% python3 -q
>>> import numpy as np
>>> import numpy.linalg as la
>>> np.set_printoptions(suppress=True, linewidth=120)
>>> rnd = lambda a: np.round(a, 2) + 0
>>> mat = np.loadtxt("arr.csv", delimiter=",")
>>> mat
array([[ 2.,  3.,  3.,  0.,  1.,  0., -3.,  2., -2.,  0.,  2.],
       [ 0.,  2.,  2., -3., -3.,  2., -3., -3., -3., -1., -3.],
       [ 0.,  0.,  0., -1., -3.,  1.,  1.,  3., -2., -1., -2.],
       [ 0.,  0.,  0.,  0.,  1.,  1.,  1.,  1.,  0., -2.,  1.],
       [ 0.,  0.,  0.,  0.,  3.,  2., -2.,  3., -3.,  0.,  1.],
       [ 0.,  0.,  0.,  0.,  0., -2.,  1., -1.,  1.,  1., -1.],
       [ 0.,  0.,  0.,  0.,  0.,  0.,  1.,  0., -3.,  2.,  2.],
       [ 0.,  0.,  0.,  0.,  0.,  0.,  0.,  2., -2.,  2., -2.],
       [ 0.,  0.,  0.,  0.,  0.,  0.,  0.,  0., -3., -1., -2.],
       [ 0.,  0.,  0.,  0.,  0.,  0.,  0.,  0.,  0., -1.,  1.],
       [ 0.,  0.,  0.,  0.,  0.,  0.,  0.,  0.,  0.,  0.,  1.]])
>>> rnd(np.sort(la.eigvals(mat)))
array([-3., -2., -1.,  0.,  0.,  1.,  1.,  2.,  2.,  2.,  3.])
>>> try:
...     la.inv(mat)
... except la.LinAlgError as e:
...     print("failed:", e)
... 
failed: Singular matrix
>>> print(np.prod(np.diag(mat)), rnd(la.det(mat)))
-0.0 0.0
>>> mat @ mat
array([[  4.,  12.,  12., -12., -13.,  11., -17.,  11., -11.,  -6., -14.],
       [  0.,   4.,   4.,  -8., -24.,  -7.,  -2., -20.,  25.,  -4., -16.],
       [  0.,   0.,   0.,   0., -10.,  -9.,   7.,  -5.,   7.,  14.,  -8.],
       [  0.,   0.,   0.,   0.,   3.,   0.,   0.,   4.,  -7.,   7.,  -1.],
       [  0.,   0.,   0.,   0.,   9.,   2.,  -6.,  13.,   2.,   7.,  -2.],
       [  0.,   0.,   0.,   0.,   0.,   4.,  -1.,   0.,  -6.,  -4.,   4.],
       [  0.,   0.,   0.,   0.,   0.,   0.,   1.,   0.,   6.,   3.,  12.],
       [  0.,   0.,   0.,   0.,   0.,   0.,   0.,   4.,   2.,   4.,   0.],
       [  0.,   0.,   0.,   0.,   0.,   0.,   0.,   0.,   9.,   4.,   3.],
       [  0.,   0.,   0.,   0.,   0.,   0.,   0.,   0.,   0.,   1.,   0.],
       [  0.,   0.,   0.,   0.,   0.,   0.,   0.,   0.,   0.,   0.,   1.]])
>>> la.matrix_rank(mat - mat[0, 0] * np.eye(11))
np.int64(10)
